$ python -q
>>> import numpy as np
>>> np.set_printoptions(precision=2, suppress=True, linewidth=160, legacy="1.25")
>>> rd = lambda a: np.round(a, 2) + 0
>>> F = np.load("out1.npy")
>>> print(F)
[[  4   6   2   2]
 [ -6 -28  -1  -7]
 [  4  -9 -15  -5]
 [  0  -6   7 -34]]
>>> r0 = np.array([2, 5])
>>> print(np.polyval(r0, F[3]))
[  5  -7  19 -63]
>>> r0 = np.array([0, 0, 1, 2])
>>> M2 = F + np.outer(r0, np.eye(4)[2])
>>> print(rd(np.linalg.det(M2) / np.linalg.det(F)), rd(1 + np.linalg.solve(F, r0)[2]))
0.96 0.96
>>> print(M2)
[[  4.   6.   2.   2.]
 [ -6. -28.  -1.  -7.]
 [  4.  -9. -14.  -5.]
 [  0.  -6.   9. -34.]]
>>> Q, r_ = np.linalg.qr(M2)
>>> print(np.allclose(r_.T @ r_, M2.T @ M2))
True
>>> print(rd(np.abs(np.diag(r_))))
[ 8.25 24.06 13.46 17.29]
>>> print(rd(Q @ r_))
[[  4.   6.   2.   2.]
 [ -6. -28.  -1.  -7.]
 [  4.  -9. -14.  -5.]
 [  0.  -6.   9. -34.]]
>>> print(rd(r_))
[[ -8.25 -18.92   5.09  -3.64]
 [  0.    24.06   8.66  16.13]
 [  0.     0.    13.46 -25.72]
 [  0.     0.     0.   -17.29]]
>>> print(np.trace(Q @ Q.T))
4.0
>>> X = np.load("test3.npy")
>>> print(X)
[[1.   0.7  0.49]
 [0.7  1.   0.7 ]
 [0.49 0.7  1.  ]]
>>> # symmetric, so the eigenvalues are real
>>> proj = np.triu(np.array([[2, -1, 3], [-2, 0, 0], [0, 2, -1]]), 1) + np.eye(3)
>>> M2 = proj @ X @ np.linalg.inv(proj)
>>> print(rd(M2))
[[ 1.77  3.57 -2.52]
 [ 0.7   1.7  -1.4 ]
 [ 0.49  1.19 -0.47]]
>>> print(np.trace(M2), np.trace(X))
3.0 3.0
>>> print(rd(proj @ X - X @ proj))
[[ 0.77  2.1  -0.7 ]
 [ 0.    0.7  -2.1 ]
 [ 0.    0.49 -1.47]]
>>> print(rd(np.poly(M2)))
[ 1.   -3.    1.78 -0.26]
>>> print(rd(np.linalg.det(M2)))
0.26
>>> arr = np.array([[-16.71, 11.28, 2.48],
...     [-11.43, 8.14, 1.85],
...     [-2.74, 2.84, 0.98],
...     [0.19, 0.67, 0.6],
...     [-0.39, -0.18, -0.41],
...     [-0.49, -0.23, -0.53],
...     [-0.56, -0.27, -0.62],
...     [-0.64, -0.32, -0.72],
...     [-1.33, -1.9, -3.5],
...     [-1.2, -2.45, -4.28],
...     [-0.87, -3.29, -5.37],
...     [-0.83, -3.37, -5.47],
...     [-0.56, -3.88, -6.09],
...     [0.72, -5.85, -8.35],
...     [1.57, -6.96, -9.54],
...     [3.9, -9.72, -12.34],
...     [5.06, -10.99, -13.58],
...     [7.59, -13.64, -16.08]])
>>> U, sv, VT = np.linalg.svd(arr)
>>> print(np.argmax(sv[:-1] / (sv[1:] + 1e-6)) + 1)
2
>>> M2 = U[:, :2] @ np.diag(sv[:2]) @ VT[:2]
>>> print(np.linalg.matrix_rank(arr, rtol=0.05))
2
>>> print(np.linalg.matrix_rank(M2))
2
>>> print(rd(np.abs(arr - M2).max()))
0.41
>>> Q, r_ = np.linalg.qr(arr)
>>> print(rd(np.abs(np.diag(r_))))
[22.91 16.74  2.66]
>>> print(Q.shape, r_.shape)
(18, 3) (3, 3)
>>> print(rd(r_))
[[ 22.91 -21.28 -13.16]
 [  0.    16.74  26.73]
 [  0.     0.     2.66]]
>>> rng = np.random.default_rng(262)
>>> z = rng.permutation(3)
>>> M2 = arr[:, z] * rng.choice([-1, 1], 3)
>>> print(M2)
[[ 11.28 -16.71  -2.48]
 [  8.14 -11.43  -1.85]
 [  2.84  -2.74  -0.98]
 [  0.67   0.19  -0.6 ]
 [ -0.18  -0.39   0.41]
 [ -0.23  -0.49   0.53]
 [ -0.27  -0.56   0.62]
 [ -0.32  -0.64   0.72]
 [ -1.9   -1.33   3.5 ]
 [ -2.45  -1.2    4.28]
 [ -3.29  -0.87   5.37]
 [ -3.37  -0.83   5.47]
 [ -3.88  -0.56   6.09]
 [ -5.85   0.72   8.35]
 [ -6.96   1.57   9.54]
 [ -9.72   3.9   12.34]
 [-10.99   5.06  13.58]
 [-13.64   7.59  16.08]]
>>> U, _, VT = np.linalg.svd(arr.T @ M2)
>>> print(rd(U @ VT))
[[ 0.  1.  0.]
 [ 1.  0.  0.]
 [ 0.  0. -1.]]
>>> x = np.array([-2, 0, 0])
>>> target = arr @ x
>>> print(rd(np.linalg.solve(arr.T @ arr, arr.T @ target)))
[-2.  0.  0.]
>>> print(rd(np.linalg.lstsq(arr, target)[0]))
[-2.  0.  0.]
>>> target = target + 0.02 * rng.normal(size=18)
>>> print(rd(target))
[ 33.4   22.86   5.49  -0.35   0.75   1.     1.13   1.29   2.65   2.45   1.73   1.67   1.14  -1.45  -3.15  -7.78 -10.16 -15.21]
>>> beta, *_ = np.linalg.lstsq(arr, target)
>>> print(rd(beta))
[-2.01 -0.01  0.01]
>>> print([round(float(np.linalg.norm(np.linalg.solve(arr.T @ arr + lam * np.eye(3), arr.T @ target))), 2) for lam in (0, 1, 10, 100)])
[2.01, 1.88, 1.76, 1.47]
>>> print(rd(arr.T @ (target - arr @ beta)))
[0. 0. 0.]
>>> print(beta.round())
[-2. -0.  0.]
>>> Ac = (arr - arr.mean(axis=0)) / arr.std(axis=0)
>>> print(Ac.std(axis=0))
[1. 1. 1.]
>>> beta = np.linalg.lstsq(np.delete(Ac, 0, axis=1), Ac[:, 0])[0]
>>> print(np.abs(beta).argmax())
0
>>> z = rng.integers(0, 2, 4)
>>> J = (z[:, None] == z) * 3 + np.eye(4)
>>> print(J)
[[4. 3. 3. 3.]
 [3. 4. 3. 3.]
 [3. 3. 4. 3.]
 [3. 3. 3. 4.]]
>>> print([round(float(x), 2) for x in np.linalg.svd(J, compute_uv=False)[:3]])
[13.0, 1.0, 1.0]
>>> evals, V = np.linalg.eigh(J)
>>> print((evals > 1e-8).sum(), (evals < -1e-8).sum())
4 0
>>> print(rd(evals.sum()), np.trace(J))
16.0 16.0
>>> print(rd(V.T @ V))
[[1. 0. 0. 0.]
 [0. 1. 0. 0.]
 [0. 0. 1. 0.]
 [0. 0. 0. 1.]]
>>> print(rd(V @ np.diag(evals) @ V.T))
[[4. 3. 3. 3.]
 [3. 4. 3. 3.]
 [3. 3. 4. 3.]
 [3. 3. 3. 4.]]
>>> print(rd(evals))
[ 1.  1.  1. 13.]
>>> print(rd(np.abs(V[:, -1])))
[0.5 0.5 0.5 0.5]
>>> print(rd(np.linalg.svd(J, compute_uv=False)))
[13.  1.  1.  1.]
>>> print(np.abs(V[:, -1]).round(6).argmax())
0
>>> print(rd(np.linalg.eigvalsh(J + -2 * np.eye(4))))
[-1. -1. -1. 11.]
>>> x = np.ones(4)
>>> for _ in range(6):
...     x = J @ x
...     x /= np.linalg.norm(x)
...     print(round(x @ J @ x, 2))
... 
13.0
13.0
13.0
13.0
13.0
13.0
>>> print(x)
[0.5 0.5 0.5 0.5]
>>> print(rd(np.linalg.eigvalsh(J)[-1]))
13.0
